$ ipython --no-banner

In [1]: import numpy as np

In [2]: from numpy import linalg as LA

In [3]: np.set_printoptions(precision=4, suppress=True, linewidth=160, legacy="1.25")

In [4]: q, _ = LA.qr(np.array([[0.2, 1.4, 0.8, -0.5, 0.0, 2.2, 1.2, 0.1, -0.1],
   ...:     [-0.8, -0.3, -0.7, 0.4, 1.0, 0.2, 1.2, -0.5, 0.5],
   ...:     [0.5, 1.3, -0.5, -1.0, 0.2, 0.6, 0.3, -0.2, 0.4],
   ...:     [2.2, -0.7, 0.2, -1.0, 0.4, 1.5, 0.3, 1.7, -0.2],
   ...:     [0.1, 0.0, 0.0, 0.3, 0.6, -0.6, 0.1, 0.2, 0.1],
   ...:     [0.2, 0.7, -0.6, -0.5, 1.1, -0.6, -0.9, -1.5, -0.1],
   ...:     [-1.0, 0.0, -0.5, -0.7, 0.7, 1.0, -0.1, 1.3, 1.5],
   ...:     [0.9, -1.8, 1.5, 0.3, -0.7, 0.0, -0.7, 1.4, 1.0],
   ...:     [1.3, -0.2, -2.1, -0.9, -1.4, 2.3, 0.6, -2.0, 0.6]]))

In [5]: M = -1 * q

In [6]: M
Out[6]: 
array([[ 0.0655, -0.527 , -0.4301,  0.1124, -0.1631, -0.6492,  0.2524, -0.0696,  0.0619],
       [-0.262 ,  0.1754,  0.2985, -0.0894,  0.4553, -0.5563, -0.288 , -0.4496,  0.0411],
       [ 0.1638, -0.5153,  0.0301,  0.2146, -0.006 ,  0.3016, -0.5696, -0.2973,  0.396 ],
       [ 0.7206,  0.0736, -0.0573,  0.2627,  0.4451, -0.1407, -0.1817,  0.2308, -0.3143],
       [ 0.0328, -0.0083, -0.0027, -0.2886,  0.3631, -0.0832,  0.0864,  0.5136,  0.711 ],
       [ 0.0655, -0.2717,  0.1346,  0.0486,  0.4869,  0.3166,  0.6485, -0.3788, -0.0027],
       [-0.3276,  0.0825,  0.2027,  0.8629,  0.0364, -0.0637,  0.1089,  0.2458,  0.1502],
       [ 0.2948,  0.582 , -0.3685,  0.179 , -0.144 ,  0.0076,  0.1341, -0.4267,  0.4309],
       [ 0.4258, -0.0344,  0.7258, -0.0449, -0.4207, -0.217 ,  0.195 , -0.039 ,  0.1584]])

In [7]: # keeps lengths

In [8]: vec = np.array([2, 5, 4, 0, -2, 5, -2, 4, 1])

In [9]: round(float(LA.det(M)), 4)
Out[9]: -1.0

In [10]: np.abs(LA.eigvals(M))
Out[10]: array([1., 1., 1., 1., 1., 1., 1., 1., 1.])
